In [1]: import numpy as np

In [2]: np.set_printoptions(precision=1, suppress=True, linewidth=120)

In [3]: def rd(a):
   ...:     return np.round(a, 1) + 0
   ...: 

In [4]: J = np.load("x.npy")

In [5]: J
Out[5]: 
array([[ 1,  0,  0,  0,  0],
       [-2,  1,  0,  0,  0],
       [-1, -1,  1,  0,  0],
       [ 2, -1,  1,  1,  0],
       [ 1, -2,  1,  2,  1]])

In [6]: r0 = np.array([1, 0, 1, 1, 2])

In [7]: A2 = J + np.outer(r0, np.eye(5)[3])

In [8]: np.linalg.matrix_rank(A2 - J)
Out[8]: np.int64(1)

In [9]: O = J.astype(float).copy()

In [10]: for j in range(5):
    ...:     O[:, j] -= O[:, :j] @ (O[:, :j].T @ O[:, j])
    ...:     O[:, j] /= np.linalg.norm(O[:, j])
    ...: 

In [11]: rd(O)
Out[11]: 
array([[ 0.3,  0.2,  0.1, -0.1,  0.9],
       [-0.6,  0. ,  0.5,  0.6,  0.2],
       [-0.3, -0.7,  0.3, -0.6,  0.2],
       [ 0.6,  0. ,  0.7,  0. , -0.3],
       [ 0.3, -0.7, -0.2,  0.6,  0.2]])

In [12]: rng = np.random.default_rng(5931)

In [13]: labels = rng.permutation(5)

In [14]: labels
Out[14]: array([4, 0, 2, 1, 3])

In [15]: A2 = O[labels][:, labels]

In [16]: print(rd(np.sort(np.abs(np.linalg.eigvals(A2)))))
[1. 1. 1. 1. 1.]

In [17]: rd(np.diag(A2))
Out[17]: array([0.2, 0.3, 0.3, 0. , 0. ])

In [18]: np.allclose(A2, O)
Out[18]: False

In [19]: A2 = J ** -1
---------------------------------------------------------------------------
ValueError                                Traceback (most recent call last)
Cell In[19], line 1
----> 1 A2 = J ** -1

ValueError: Integers to negative integer powers are not allowed.

In [20]: A2 = np.linalg.inv(J)

In [21]: rd(np.linalg.det(J) * np.linalg.det(A2))
Out[21]: np.float64(1.0)

In [22]: rd(np.linalg.slogdet(J)[0])
Out[22]: np.float64(1.0)

In [23]: rd(np.linalg.inv(A2))
Out[23]: 
array([[ 1.,  0.,  0.,  0.,  0.],
       [-2.,  1.,  0.,  0.,  0.],
       [-1., -1.,  1.,  0.,  0.],
       [ 2., -1.,  1.,  1.,  0.],
       [ 1., -2.,  1.,  2.,  1.]])

In [24]: (np.abs(A2) > 1e-9).astype(int)
Out[24]: 
array([[1, 0, 0, 0, 0],
       [1, 1, 0, 0, 0],
       [1, 1, 1, 0, 0],
       [1, 0, 1, 1, 0],
       [1, 1, 1, 1, 1]])

In [25]: rd(A2)
Out[25]: 
array([[ 1.,  0.,  0.,  0.,  0.],
       [ 2.,  1.,  0.,  0.,  0.],
       [ 3.,  1.,  1.,  0.,  0.],
       [-3.,  0., -1.,  1.,  0.],
       [ 6.,  1.,  1., -2.,  1.]])

In [26]: arr = np.load("w.npy")

In [27]: arr
Out[27]: 
array([[ 0,  0, -9,  0],
       [ 8,  0,  0,  0],
       [ 2,  0,  0,  6],
       [ 0,  0, -8,  0],
       [ 0,  0,  0,  0]])

In [28]: left, sigma, Vh = np.linalg.svd(arr)

In [29]: evecs = Vh[:(sigma > 1e-8).sum()]

In [30]: x = arr[4] + 5 * arr[1] + rng.integers(2) * np.eye(4)[0]

In [31]: x
Out[31]: array([40.,  0.,  0.,  0.])

In [32]: rd(evecs.T @ evecs)
Out[32]: 
array([[1., 0., 0., 0.],
       [0., 0., 0., 0.],
       [0., 0., 1., 0.],
       [0., 0., 0., 1.]])

In [33]: rd(np.linalg.norm(x - evecs.T @ evecs @ x))
Out[33]: np.float64(0.0)

In [34]: print(rd(np.diag(evecs.T @ evecs)))
[1. 0. 1. 1.]

In [35]: A2 = arr + rng.integers(-2, 3, (5, 3)) @ rng.integers(-2, 3, (3, 4))

In [36]: A2
Out[36]: 
array([[ 2,  4, -2,  0],
       [ 6, -4, -7,  0],
       [-2, -6, -6,  8],
       [ 0,  3, -1,  1],
       [-3,  0,  1,  1]])

In [37]: print(np.abs(A2 - arr).sum(axis=1))
[13 13 18 11  5]

In [38]: print(rd(np.linalg.svd(A2 - arr, compute_uv=False)))
[16.5  5.   1.5  0. ]

In [39]: np.linalg.matrix_rank(A2 - arr, tol=1e-8)
Out[39]: np.int64(3)

In [40]: O, Rm = np.linalg.qr(A2)

In [41]: print(rd(O @ Rm))
[[ 2.  4. -2.  0.]
 [ 6. -4. -7.  0.]
 [-2. -6. -6.  8.]
 [ 0.  3. -1.  1.]
 [-3.  0.  1.  1.]]

In [42]: O.shape, Rm.shape
Out[42]: ((5, 4), (4, 4))

In [43]: E = np.loadtxt("run16.csv", delimiter=",")

In [44]: E
Out[44]: 
array([[11. , -2.8,  8.4, -2.1],
       [11.5, -3. ,  8.1, -2.4],
       [ 3.9,  2.3, -4.3,  4.3],
       [11.1,  1. ,  0.8,  3.6],
       [11.8, -0.7,  3.8,  1.2],
       [ 9.5,  3.6, -5.6,  6.2],
       [ 4. , -1.3,  3.1, -0.8],
       [ 4.7, -0.9,  3. , -1. ],
       [ 3.3,  1.1, -2.2,  2.9],
       [ 8.9,  2.2, -3.2,  4.7],
       [ 2.7,  0.6, -0.4,  1.5],
       [ 0. ,  0. , -0.1, -0.1],
       [ 4.5,  3.6, -6.5,  5.2],
       [ 0.9,  3.3, -6.2,  3.8],
       [13.3,  0.3,  1.7,  2.3],
       [ 4.6,  3.8, -6.8,  5.4],
       [ 0. ,  0.3,  0.2, -0.1],
       [ 1.5,  2.2, -3.9,  3. ],
       [ 3.3,  1.9, -2.7,  2.2],
       [11.3, -1.4,  6.3, -0.7],
       [12.4, -0.5,  4.1,  0.7],
       [ 9.8, -1.4,  4.1, -0.1],
       [ 9.1,  2.2, -3.3,  5.5],
       [12.4, -2.3,  5.5, -0.7],
       [ 8.9, -2.2,  5.5, -1.9]])

In [45]: [round(float(x), 1) for x in np.linalg.svd(E, compute_uv=False)[:3]]
Out[45]: [42.4, 27.6, 1.8]

In [46]: np.linalg.cond(E) > 100
Out[46]: np.False_

In [47]: labels = E[:, 0] > np.median(E[:, 0])

In [48]: r0 = E[labels].mean(axis=0) - E[~labels].mean(axis=0)

In [49]: np.argsort(-np.abs(r0).round(6), kind="stable")
Out[49]: array([0, 2, 1, 3])

In [50]: rd((((E - E.mean(axis=0)) @ r0 > 0) == labels).mean())
Out[50]: np.float64(0.8)

In [51]: labels.astype(int)
Out[51]: array([1, 1, 0, 1, 1, 1, 0, 0, 0, 0, 0, 0, 0, 0, 1, 0, 0, 0, 0, 1, 1, 1, 1, 1, 0])

In [52]: x = np.array([2, 0, -2, -2])

In [53]: y = E @ x

In [54]: print(rd(np.linalg.pinv(E) @ E))
[[1. 0. 0. 0.]
 [0. 1. 0. 0.]
 [0. 0. 1. 0.]
 [0. 0. 0. 1.]]

In [55]: print(rd(np.linalg.lstsq(E, y)[0]))
[ 2.  0. -2. -2.]

In [56]: y = y + 0.3 * rng.normal(size=25)

In [57]: rd(y)
Out[57]: 
array([ 9.5, 11.5,  8.1, 13.2, 13.2, 17.9,  3. ,  6. ,  5.1, 15. ,  2.5,  0.7, 11.4,  6.2, 18.8, 11.7, -0.2,  5.1,
        8. , 10.9, 15.5, 11.9, 13.6, 15.7, 10.7])

In [58]: b, *_ = np.linalg.lstsq(E, y)

In [59]: b.round()
Out[59]: array([ 2., -0., -2., -2.])

In [60]: O, evecs = np.linalg.qr(J[:, :1])[0], np.linalg.qr(J[:, 1:])[0]

In [61]: sigma = np.linalg.svd(O.T @ evecs, compute_uv=False)

In [62]: (sigma > 0.9).sum()
Out[62]: np.int64(1)

In [63]: mat = np.load("out12.npy")

In [64]: mat
Out[64]: 
array([[ 2,  0, -2, -1,  3],
       [ 0, -2, -4, -2, -1],
       [-2, -4,  2, -4,  1],
       [-1, -2, -4, -4,  2],
       [ 3, -1,  1,  2, -4]])

In [65]: # symmetric

In [66]: A2 = np.array([[2, 0], [1, 2]])

In [67]: Z = np.kron(A2, mat)

In [68]: rd(np.linalg.norm(Z, 2)), rd(np.linalg.norm(A2, 2) * np.linalg.norm(mat, 2))
Out[68]: (np.float64(23.9), np.float64(23.9))

In [69]: rd(np.linalg.eigvalsh(mat).min())
Out[69]: np.float64(-9.3)

In [70]: np.linalg.matrix_power(mat, 4)
Out[70]: 
array([[  730,   730,   430,  1316,  -828],
       [  730,  1403,   999,  2010,  -812],
       [  430,   999,  2275,  2058, -1288],
       [ 1316,  2010,  2058,  3454, -1964],
       [ -828,  -812, -1288, -1964,  1650]])

In [71]: np.linalg.determinant(mat)
---------------------------------------------------------------------------
AttributeError                            Traceback (most recent call last)
Cell In[71], line 1
----> 1 np.linalg.determinant(mat)

AttributeError: module 'numpy.linalg' has no attribute 'determinant'

In [72]: rd(np.linalg.det(mat))
Out[72]: np.float64(-168.0)

In [73]: mat.inv()
---------------------------------------------------------------------------
AttributeError                            Traceback (most recent call last)
Cell In[73], line 1
----> 1 mat.inv()

AttributeError: 'numpy.ndarray' object has no attribute 'inv'

In [74]: np.allclose(mat, mat.T)
Out[74]: True

In [75]: print(rd(np.abs(np.linalg.eigvals(mat)).max()))
9.3

In [76]: evals, evecs = np.linalg.eigh(mat)

In [77]: x = np.array([1, 2, 1, 2, 0])

In [78]: x @ mat @ x
Out[78]: np.int64(-76)

In [79]: print(np.abs(mat).sum(axis=1).max(), rd(np.abs(evals).max()))
13 9.3

In [80]: print(rd(evecs * np.abs(evals) @ evecs.T))
[[ 3.8  0.3 -0.5  1.7 -0.8]
 [ 0.3  3.9  0.2  3.1  0.5]
 [-0.5  0.2  6.1  1.7 -0.8]
 [ 1.7  3.1  1.7  4.6 -2.1]
 [-0.8  0.5 -0.8 -2.1  5. ]]

In [81]: (np.sign(evecs[:, -1].round(6)) == np.sign(evecs[0, -1].round(6))).astype(int)
Out[81]: array([1, 1, 0, 1, 1])

In [82]: F = np.tanh(np.array([[-0.3, 1.8],
    ...:     [-0.9, 1.9],
    ...:     [0.3, 1.3],
    ...:     [1.1, 1.7],
    ...:     [-1.3, -0.1],
    ...:     [0.3, -1.9],
    ...:     [1.0, -0.6],
    ...:     [-0.8, 1.8],
    ...:     [-0.4, -0.4],
    ...:     [0.6, 0.1],
    ...:     [-1.1, -1.3],
    ...:     [1.1, 0.8],
    ...:     [0.5, 0.2],
    ...:     [0.8, 0.5],
    ...:     [2.1, 0.5],
    ...:     [1.7, 2.0],
    ...:     [0.7, -0.4],
    ...:     [-0.6, 1.1],
    ...:     [0.9, 0.0],
    ...:     [-0.1, 1.2],
    ...:     [-0.3, -1.1],
    ...:     [-0.2, 0.8],
    ...:     [-0.8, 0.1],
    ...:     [-1.0, -1.0],
    ...:     [-0.3, 0.0],
    ...:     [0.2, 0.0],
    ...:     [2.2, -0.2],
    ...:     [1.3, -2.2],
    ...:     [-0.1, -2.0]]) @ np.array([[1.7, 0.7, -2.5], [0.2, 0.1, 1.4]]))

In [83]: rd(F)
Out[83]: 
array([[-0.1,  0. ,  1. ],
       [-0.8, -0.4,  1. ],
       [ 0.6,  0.3,  0.8],
       [ 1. ,  0.7, -0.4],
       [-1. , -0.7,  1. ],
       [ 0.1,  0. , -1. ],
       [ 0.9,  0.6, -1. ],
       [-0.8, -0.4,  1. ],
       [-0.6, -0.3,  0.4],
       [ 0.8,  0.4, -0.9],
       [-1. , -0.7,  0.7],
       [ 1. ,  0.7, -0.9],
       [ 0.7,  0.4, -0.7],
       [ 0.9,  0.5, -0.9],
       [ 1. ,  0.9, -1. ],
       [ 1. ,  0.9, -0.9],
       [ 0.8,  0.4, -1. ],
       [-0.7, -0.3,  1. ],
       [ 0.9,  0.6, -1. ],
       [ 0.1,  0. ,  1. ],
       [-0.6, -0.3, -0.7],
       [-0.2, -0.1,  0.9],
       [-0.9, -0.5,  1. ],
       [-1. , -0.7,  0.8],
       [-0.5, -0.2,  0.6],
       [ 0.3,  0.1, -0.5],
       [ 1. ,  0.9, -1. ],
       [ 0.9,  0.6, -1. ],
       [-0.5, -0.3, -1. ]])

In [84]: x = np.array([1, 2, 0])

In [85]: y = F @ x

In [86]: rd(np.linalg.lstsq(F, y)[0])
Out[86]: array([1., 2., 0.])

In [87]: print(rd(np.linalg.pinv(F) @ F))
[[1. 0. 0.]
 [0. 1. 0.]
 [0. 0. 1.]]

In [88]: y = y + 0.1 * rng.normal(size=29)

In [89]: rd(y)
Out[89]: 
array([-0.2, -1.5,  1.4,  2.6, -2.4,  0.2,  1.9, -1.3, -1.2,  1.5, -2.4,  2.4,  1.4,  2. ,  2.7,  2.8,  1.6, -1.3,
        2. ,  0.1, -1.2, -0.2, -1.9, -2.4, -0.8,  0.8,  2.8,  2.1, -1. ])

In [90]: b, *_ = np.linalg.lstsq(F, y)

In [91]: rd(F.T @ (y - F @ b))
Out[91]: array([0., 0., 0.])

In [92]: G = np.cov(F, rowvar=False)

In [93]: print(rd(np.corrcoef(F.T)))
[[ 1.   1.  -0.8]
 [ 1.   1.  -0.7]
 [-0.8 -0.7  1. ]]

In [94]: rd(np.polyfit(F[:, 1], F[:, 2], 1))
Out[94]: array([-1.3,  0.1])

In [95]: G.shape
Out[95]: (3, 3)

In [96]: np.argsort(-F.std(axis=0).round(6), kind="stable")
Out[96]: array([2, 0, 1])

In [97]: rd(F.std(axis=0))
Out[97]: array([0.8, 0.5, 0.9])

In [98]: rd(G)
Out[98]: 
array([[ 0.6,  0.4, -0.5],
       [ 0.4,  0.3, -0.3],
       [-0.5, -0.3,  0.8]])

In [99]: A2 = np.c_[E[:, :1] @ np.array([[-1]]), np.array([2, 1, 0, -1, -1, 1, 1, -1, 0, -1, -2, -2, -1, -2, 2, 0, 1, 2, -1, -2, -1, -1, -2, -2, 1])]

In [100]: A2
Out[100]: 
array([[-11. ,   2. ],
       [-11.5,   1. ],
       [ -3.9,   0. ],
       [-11.1,  -1. ],
       [-11.8,  -1. ],
       [ -9.5,   1. ],
       [ -4. ,   1. ],
       [ -4.7,  -1. ],
       [ -3.3,   0. ],
       [ -8.9,  -1. ],
       [ -2.7,  -2. ],
       [  0. ,  -2. ],
       [ -4.5,  -1. ],
       [ -0.9,  -2. ],
       [-13.3,   2. ],
       [ -4.6,   0. ],
       [  0. ,   1. ],
       [ -1.5,   2. ],
       [ -3.3,  -1. ],
       [-11.3,  -2. ],
       [-12.4,  -1. ],
       [ -9.8,  -1. ],
       [ -9.1,  -2. ],
       [-12.4,  -2. ],
       [ -8.9,   1. ]])

In [101]: rd(np.linalg.norm(np.linalg.qr(E)[0].T @ A2, axis=0) ** 2 / ((A2 ** 2).sum(axis=0) + 1e-12))
Out[101]: array([1. , 0.1])

In [102]: rd(np.linalg.norm(A2 - E @ np.linalg.lstsq(E, A2)[0], axis=0))
Out[102]: array([0. , 6.7])

In [103]: print(np.linalg.matrix_rank(A2))
2

In [104]: A = np.loadtxt("data.csv", delimiter=",")

In [105]: rd(A)
Out[105]: 
array([[ 0.3, -0.3, -0.2,  0.2,  0. ],
       [-0.3,  0.4,  0.2, -0.2,  0. ],
       [-0.2,  0.2,  0.2, -0.2,  0. ],
       [ 0.2, -0.2, -0.2,  0.2,  0. ],
       [ 0. ,  0. ,  0. ,  0. ,  0. ]])

In [106]: left, sigma, Vh = np.linalg.svd(A)

In [107]: np.argmax(sigma[:-1] / (sigma[1:] + 1e-6)) + 1
Out[107]: np.int64(1)

In [108]: rd(sigma)
Out[108]: array([1., 0., 0., 0., 0.])

In [109]: A2 = left[:, :1] @ np.diag(sigma[:1]) @ Vh[:1]

In [110]: rd(np.abs(A - A2).max())
Out[110]: np.float64(0.0)

In [111]: rd(np.linalg.norm(A - A2, 2)), rd(sigma[1])
Out[111]: (np.float64(0.0), np.float64(0.0))

In [112]: np.linalg.matrix_rank(A, rtol=0.05)
Out[112]: np.int64(1)

In [113]: hat = np.triu(np.array([[5, -5, -5, -2, -4],
     ...:     [0, -2, -2, -3, -4],
     ...:     [-5, 3, 5, 3, 2],
     ...:     [2, -1, 5, -4, -2],
     ...:     [4, -2, 2, -3, -2]]), 1) + np.eye(5)

In [114]: A2 = hat @ A @ np.linalg.inv(hat)

In [115]: rd(hat @ A - A @ hat)
Out[115]: 
array([[ 2.4, -1. , -0.8,  2. ,  0.8],
       [-0.2, -1.4, -0.8, -0.5, -0.9],
       [ 0.7, -1.9, -1.1,  0.3, -0.6],
       [ 0. ,  1.1,  0.6,  0.2,  0.6],
       [ 0. ,  0. ,  0. ,  0. ,  0. ]])

In [116]: rd(np.poly(A2))
Out[116]: array([ 1., -1.,  0.,  0.,  0.,  0.])

In [117]: labels = rng.permutation(5)

In [118]: labels
Out[118]: array([0, 4, 2, 1, 3])

In [119]: A2 = A[labels][:, labels]

In [120]: rd(np.diag(A2))
Out[120]: array([0.3, 0. , 0.2, 0.4, 0.2])

In [121]: rd(np.sort(np.abs(np.linalg.eigvals(A2))))
Out[121]: array([0., 0., 0., 0., 1.])

In [122]: np.allclose(A2, A)
Out[122]: False

In [123]: r = np.linalg.matrix_rank(A)

In [124]: r
Out[124]: np.int64(1)

In [125]: ns = np.linalg.svd(A)[2][r:].T

In [126]: ns.shape
Out[126]: (5, 4)

In [127]: rd(ns @ ns.T)
Out[127]: 
array([[ 0.7,  0.3,  0.2, -0.2,  0. ],
       [ 0.3,  0.6, -0.2,  0.2,  0. ],
       [ 0.2, -0.2,  0.8,  0.2,  0. ],
       [-0.2,  0.2,  0.2,  0.8,  0. ],
       [ 0. ,  0. ,  0. ,  0. ,  1. ]])
